>>> import numpy as np
>>> import numpy.linalg as la
>>> np.set_printoptions(suppress=True, linewidth=120)
>>> E = np.loadtxt("data.csv", delimiter=",")
>>> print(E.round(3))
[[-0.671 -0.452  0.317  0.337  0.016  0.845 -0.009  0.599  0.28   0.917  0.174 -0.62   0.078]
 [-0.452 -1.577  0.194  0.29   0.918  0.687 -0.374 -0.003  0.415 -0.498 -0.025  0.342  0.511]
 [ 0.317  0.194 -0.879 -0.166 -0.731  0.936 -0.35  -0.644 -0.825  0.004 -0.613  0.091 -0.481]
 [ 0.337  0.29  -0.166 -1.65   0.499  0.707  0.128 -0.64   0.627 -0.379 -0.031 -0.264  0.009]
 [ 0.016  0.918 -0.731  0.499 -1.319  0.093 -0.608 -0.454  0.55  -0.37   0.287 -0.28   0.462]
 [ 0.845  0.687  0.936  0.707  0.093 -0.916 -0.447  0.053  0.342  0.194  0.254  0.355 -0.084]
 [-0.009 -0.374 -0.35   0.128 -0.608 -0.447 -0.702 -0.516  0.766  0.37   0.527 -0.161 -0.207]
 [ 0.599 -0.003 -0.644 -0.64  -0.454  0.053 -0.516 -0.153  0.393  0.467 -0.312  0.25   0.546]
 [ 0.28   0.415 -0.825  0.627  0.55   0.342  0.766  0.393 -1.285  0.013 -0.057 -0.754 -0.516]
 [ 0.917 -0.498  0.004 -0.379 -0.37   0.194  0.37   0.467  0.013 -2.233  0.477 -0.015 -0.011]
 [ 0.174 -0.025 -0.613 -0.031  0.287  0.254  0.527 -0.312 -0.057  0.477 -1.639  0.706  0.671]
 [-0.62   0.342  0.091 -0.264 -0.28   0.355 -0.161  0.25  -0.754 -0.015  0.706 -1.628  0.972]
 [ 0.078  0.511 -0.481  0.009  0.462 -0.084 -0.207  0.546 -0.516 -0.011  0.671  0.972 -1.35 ]]
>>> evals, vecs = la.eigh(E)
>>> vec = np.array([2, 1, 3, 2, 0, 1, 0, 1, 0, 1, 3, 0, 0])
>>> print(np.round(vec @ E @ vec / (vec @ vec), 3), round(float(evals[0]), 3), round(float(evals[-1]), 3))
-0.899 -3.0 1.0
>>> print(np.round(la.eigvalsh(E[1:, 1:]), 3))
[-3.    -3.    -3.    -3.    -2.422 -2.    -1.704 -0.325  0.121  1.     1.     1.   ]
>>> print(np.all(la.eigvalsh(E) > 0))
False
>>> print(np.round(la.eigvalsh(E).min(), 3))
-3.0
>>> print([round(float(la.det(E[:i, :i])), 2) + 0 for i in range(1, 14)])
[-0.67, 0.85, -0.62, 0.92, 0.26, 0.42, -1.85, -1.51, -1.09, 20.46, -61.52, 68.5, 0.0]
>>> Uu, sigma, Vt = la.svd(E, full_matrices=False)
>>> print((sigma > 1e-8).sum())
12
>>> print(Uu.shape, sigma.shape, Vt.shape)
(13, 13) (13,) (13, 13)
